% python3 -q
>>> import numpy as np
>>> np.set_printoptions(precision=3, suppress=True, linewidth=120, legacy="1.25")
>>> rd = lambda a: np.round(a, 3) + 0
>>> A = np.loadtxt("layer13.csv", delimiter=",")
>>> A
array([[5., 1., 1., 1., 1.],
       [1., 5., 1., 1., 1.],
       [1., 1., 5., 1., 1.],
       [1., 1., 1., 5., 1.],
       [1., 1., 1., 1., 5.]])
>>> rng = np.random.default_rng(52)
>>> z = rng.permutation(5)
>>> M2 = A[:, z] * rng.choice([-1, 1], 5)
>>> M2
array([[ 1.,  1., -1., -1.,  5.],
       [ 1.,  1., -1., -5.,  1.],
       [ 5.,  1., -1., -1.,  1.],
       [ 1.,  5., -1., -1.,  1.],
       [ 1.,  1., -5., -1.,  1.]])
>>> Uu, _, VT = np.linalg.svd(A.T @ M2)
>>> z
array([2, 3, 4, 1, 0])
>>> rd(Uu @ VT)
array([[ 0.,  0.,  0.,  0.,  1.],
       [ 0.,  0.,  0., -1.,  0.],
       [ 1.,  0.,  0.,  0.,  0.],
       [ 0.,  1.,  0.,  0.,  0.],
       [ 0.,  0., -1.,  0.,  0.]])
>>> rd(np.linalg.lstsq(A, M2)[0])
array([[ 0.,  0.,  0.,  0.,  1.],
       [ 0.,  0.,  0., -1.,  0.],
       [ 1.,  0.,  0.,  0.,  0.],
       [ 0.,  1.,  0.,  0.,  0.],
       [ 0.,  0., -1.,  0.,  0.]])
>>> ev, vecs = np.linalg.eigh(A)
>>> vec = np.array([-2, 1, 0, 1, 0])
>>> rd(vecs * np.sqrt(ev) @ vecs.T)
array([[2.2, 0.2, 0.2, 0.2, 0.2],
       [0.2, 2.2, 0.2, 0.2, 0.2],
       [0.2, 0.2, 2.2, 0.2, 0.2],
       [0.2, 0.2, 0.2, 2.2, 0.2],
       [0.2, 0.2, 0.2, 0.2, 2.2]])
>>> rd(vecs * np.maximum(ev, 0) @ vecs.T)
array([[5., 1., 1., 1., 1.],
       [1., 5., 1., 1., 1.],
       [1., 1., 5., 1., 1.],
       [1., 1., 1., 5., 1.],
       [1., 1., 1., 1., 5.]])
>>> np.abs(A).sum(axis=1).max(), rd(np.abs(ev).max())
(9.0, 9.0)
>>> Uu, sigma, VT = np.linalg.svd(A, full_matrices=False)
>>> np.allclose(Uu * sigma @ VT, A)
True
>>> rd(Uu.T @ A @ VT.T)
array([[9., 0., 0., 0., 0.],
       [0., 4., 0., 0., 0.],
       [0., 0., 4., 0., 0.],
       [0., 0., 0., 4., 0.],
       [0., 0., 0., 0., 4.]])
>>> rd(sigma / sigma[0])
array([1.   , 0.444, 0.444, 0.444, 0.444])
>>> Uu.shape, sigma.shape, VT.shape
((5, 5), (5,), (5, 5))
>>> rd(np.cumsum(sigma ** 2) / np.sum(sigma ** 2))
array([0.559, 0.669, 0.779, 0.89 , 1.   ])
>>> rd(VT @ VT.T)
array([[1., 0., 0., 0., 0.],
       [0., 1., 0., 0., 0.],
       [0., 0., 1., 0., 0.],
       [0., 0., 0., 1., 0.],
       [0., 0., 0., 0., 1.]])
>>> (sigma > 1e-8).sum()
5
>>> np.abs(Uu[:, 0]).round(6).argmax()
0
>>> E = np.load("out4.npy")
>>> E
array([[6., 1., 1., 1.],
       [1., 6., 1., 1.],
       [1., 1., 6., 1.],
       [1., 1., 1., 6.]])
>>> M2 = np.linalg.inv(E)
>>> np.allclose(M2, E.T)
False
>>> rd(np.linalg.cond(E))
1.8
>>> rd(np.linalg.det(E) * M2)
array([[200., -25., -25., -25.],
       [-25., 200., -25., -25.],
       [-25., -25., 200., -25.],
       [-25., -25., -25., 200.]])
>>> rd(np.linalg.slogdet(E)[0])
1.0
>>> np.allclose(E @ E.T, E.T @ E)
True
>>> E @ E
array([[39., 14., 14., 14.],
       [14., 39., 14., 14.],
       [14., 14., 39., 14.],
       [14., 14., 14., 39.]])
>>> rd(np.linalg.det(E))
1125.0
>>> rd(np.abs(np.linalg.eigvals(E)).max())
9.0
>>> rd(np.linalg.norm(E[2], 1)), rd(np.linalg.norm(E[2], np.inf))
(9.0, 6.0)
>>> rd(np.linalg.norm(E, 2))
9.0
>>> rd(np.linalg.norm(E, axis=0))
array([6.245, 6.245, 6.245, 6.245])
>>> rd(np.linalg.norm(E[2] - E[0]))
7.071
>>> rd(np.linalg.norm(E, "nuc"))
24.0
>>> rd(np.linalg.norm(E) ** 2 / np.linalg.norm(E, 2) ** 2)
1.926
>>> np.linalg.norm(E, axis=1).argmax()
0
>>> np.linalg.matrix_rank(E)
4
>>> z = rng.integers(0, 2, 5)
>>> mat = np.array([[5, 7, 9, 3, 8],
...     [0, 1, 9, 2, 4],
...     [3, 3, 5, 2, 6],
...     [3, 3, 2, 8, 1],
...     [2, 8, 0, 1, 0]]) * (z[:, None] == z)
>>> mat
array([[5, 0, 0, 3, 8],
       [0, 1, 9, 0, 0],
       [0, 3, 5, 0, 0],
       [3, 0, 0, 8, 1],
       [2, 0, 0, 1, 0]])
>>> M2 = mat + rng.integers(-2, 3, (5, 3)) @ rng.integers(-2, 3, (3, 5))
>>> M2
array([[ 7,  3,  0,  2, 16],
       [ 0, -1, 11, -2, -8],
       [ 0, -3,  3,  2,  0],
       [ 7,  0,  0,  6, 11],
       [-2,  5, -1,  4, -2]])
>>> np.abs(M2 - mat).sum(axis=1)
array([14, 14, 10, 16, 15])
>>> Uu, sigma, VT = np.linalg.svd(M2, full_matrices=False)
>>> np.allclose(Uu * sigma @ VT, M2)
True
>>> Uu.shape, sigma.shape, VT.shape
((5, 5), (5,), (5, 5))
>>> rd(Uu.T @ Uu)
array([[1., 0., 0., 0., 0.],
       [0., 1., 0., 0., 0.],
       [0., 0., 1., 0., 0.],
       [0., 0., 0., 1., 0.],
       [0., 0., 0., 0., 1.]])
>>> (sigma > 1e-8).sum()
5
>>> rd(np.abs(VT[0]))
array([0.378, 0.101, 0.182, 0.226, 0.874])
>>> (np.linalg.matrix_power((mat != 0) + (mat.T != 0) + np.eye(5), 5) > 0).astype(int)
array([[1, 0, 0, 1, 1],
       [0, 1, 1, 0, 0],
       [0, 1, 1, 0, 0],
       [1, 0, 0, 1, 1],
       [1, 0, 0, 1, 1]])
>>> rd(np.sort(np.linalg.eigvals(mat).real))
array([-2.568, -2.184,  4.355,  8.568, 10.829])
>>> mat @ mat
array([[50,  0,  0, 47, 43],
       [ 0, 28, 54,  0,  0],
       [ 0, 18, 52,  0,  0],
       [41,  0,  0, 74, 32],
       [13,  0,  0, 14, 17]])
>>> arr = np.loadtxt("w.csv", delimiter=",")
>>> arr
array([[ 0.,  0.,  0.,  0.,  0.,  0.,  6., -7.],
       [ 0.,  0.,  0.,  0.,  0.,  0.,  7., -7.],
       [ 0.,  0.,  0.,  0.,  0.,  0., -2., -3.],
       [ 0.,  0.,  0.,  0.,  0.,  0.,  0.,  5.],
       [ 0.,  0.,  0.,  0.,  0.,  0.,  5.,  4.],
       [ 0.,  0.,  0.,  0.,  0.,  0., -3.,  2.],
       [ 6.,  7., -2.,  0.,  5., -3.,  0.,  0.],
       [-7., -7., -3.,  5.,  4.,  2.,  0.,  0.]])
>>> z = rng.permutation(8)
>>> z
array([3, 0, 4, 7, 6, 1, 5, 2])
>>> M2 = arr[z][:, z]
>>> np.trace(M2)
0.0
>>> [round(float(np.linalg.det(arr[:i, :i])), 2) + 0 for i in range(1, 9)]
[0.0, 0.0, 0.0, 0.0, 0.0, 0.0, 0.0, 0.0]
>>> rd(np.linalg.eigvalsh(arr).min())
-14.49
>>> M2 = arr + rng.integers(-2, 3, (8, 4)) @ rng.integers(-2, 3, (4, 8))
>>> M2
array([[-1.,  1.,  7.,  1.,  4., -4.,  6., -9.],
       [-2.,  2.,  7., -1.,  3., -3.,  8., -7.],
       [-2.,  1., -8., -3., -5.,  3., -2.,  1.],
       [ 4., -5., -3.,  0.,  2.,  2.,  1.,  1.],
       [-2.,  0., -8., -6., -4.,  4.,  7.,  8.],
       [-5.,  5.,  0.,  3., -2., -5., -7.,  4.],
       [11.,  4., -4.,  4.,  4.,  0., -1., -2.],
       [-9., -3., -3.,  7.,  0.,  2., -2.,  4.]])
>>> np.abs(M2 - arr).sum(axis=1)
array([20., 19., 26., 21., 30., 26., 21., 18.])
>>> M2 - arr
array([[-1.,  1.,  7.,  1.,  4., -4.,  0., -2.],
       [-2.,  2.,  7., -1.,  3., -3.,  1.,  0.],
       [-2.,  1., -8., -3., -5.,  3.,  0.,  4.],
       [ 4., -5., -3.,  0.,  2.,  2.,  1., -4.],
       [-2.,  0., -8., -6., -4.,  4.,  2.,  4.],
       [-5.,  5.,  0.,  3., -2., -5., -4.,  2.],
       [ 5., -3., -2.,  4., -1.,  3., -1., -2.],
       [-2.,  4.,  0.,  2., -4.,  0., -2.,  4.]])
>>> np.linalg.matrix_rank(M2 - arr, tol=1e-8)
4
>>> np.unique(arr.round(6), axis=0).shape
(8, 8)
>>> np.linalg.lstsq(arr[:-1].T, arr[-1])[2]
3
>>> np.allclose(arr[:-1].T @ np.linalg.lstsq(arr[:-1].T, arr[-1])[0], arr[-1])
False
>>> np.abs(np.diag(np.linalg.qr(arr)[1])) > 1e-9
array([ True,  True, False, False, False, False,  True,  True])
>>> rd(np.trace(np.linalg.pinv(arr) @ arr))
4.0
>>> data = np.load("arr.npy")
>>> data
array([[ 2, -3,  2, -1,  4,  1,  0,  3],
       [-3, 10, -1, -5, -3, -2, -5, -6],
       [ 2, -1,  6, -3,  6,  5, -4,  5],
       [-1, -5, -3, 10, -5,  1,  7,  1],
       [ 4, -3,  6, -5, 10,  3, -3,  6],
       [ 1, -2,  5,  1,  3,  6, -2,  5],
       [ 0, -5, -4,  7, -3, -2,  7,  0],
       [ 3, -6,  5,  1,  6,  5,  0,  7]])
>>> M2 = E / np.sqrt((E ** 2).mean(axis=1, keepdims=True))
>>> np.linalg.matrix_rank(E - E.mean(axis=1, keepdims=True))
3
>>> np.allclose(data @ data.T, data.T @ data)
True
>>> u = np.array([1, 3, 2])
>>> np.array([np.convolve(row, u, "same") for row in data])
array([[  3,  -3,  -1,   5,  11,  11,   5,   9],
       [  1,  23,  12, -20, -21, -17, -25, -28],
       [  5,   7,  13,   9,  17,  23,   3,   7],
       [ -8, -20,  -9,  19,   6,   0,  24,  17],
       [  9,   5,   7,   7,  23,  26,   3,  12],
       [  1,   1,  12,  16,  17,  22,  11,  11],
       [ -5, -19, -15,  10,   3,  -5,  17,  14],
       [  3,  -7,   4,  19,  25,  27,  17,  21]])
>>> np.cross(data[4, :3], data[3, :3])
array([ 39,   6, -23])
